In [1]: import numpy as np

In [2]: np.set_printoptions(precision=2, suppress=True, linewidth=200, floatmode="fixed")

In [3]: W0 = np.loadtxt("dump.csv", delimiter=",")

In [4]: W0
Out[4]: 
array([[ 1.00,  0.00,  0.00],
       [-1.00,  1.00,  0.00],
       [-2.00,  3.00,  1.00]])

In [5]: other = np.linalg.invert(W0)
AttributeError: module 'numpy.linalg' has no attribute 'invert'


In [6]: other = np.linalg.inv(W0)

In [7]: np.round(np.linalg.det(W0) * other, 2) + 0
Out[7]: 
array([[ 1.00,  0.00,  0.00],
       [ 1.00,  1.00,  0.00],
       [-1.00, -3.00,  1.00]])

In [8]: other.round(2) + 0
Out[8]: 
array([[ 1.00,  0.00,  0.00],
       [ 1.00,  1.00,  0.00],
       [-1.00, -3.00,  1.00]])

In [9]: round(np.linalg.cond(W0), 2)
Out[9]: np.float64(14.29)

In [10]: round(float(np.linalg.slogdet(W0)[0]), 2)
Out[10]: 1.0

In [11]: other = W0 / np.sqrt((W0 ** 2).mean(axis=1, keepdims=True))

In [12]: W0 - W0.mean(axis=1, keepdims=True)
Out[12]: 
array([[ 0.67, -0.33, -0.33],
       [-1.00,  1.00,  0.00],
       [-2.67,  2.33,  0.33]])

In [13]: vec = np.array([-1, -1, -1])

In [14]: target = W0 @ vec

In [15]: beta, lr = np.zeros(3), 1 / np.linalg.norm(W0, 2) ** 2

In [16]: for i in range(200):
    ...:     beta -= lr * W0.T @ (W0 @ beta - target)
    ...:     if i % 50 == 0: print(i, round(np.linalg.norm(W0 @ beta - target), 2))
    ...: 
0 1.37
50 0.15
100 0.08
150 0.06

In [17]: np.round(np.linalg.cond(W0), 2)
Out[17]: np.float64(14.29)

In [18]: beta
Out[18]: array([-1.02, -1.06, -0.84])
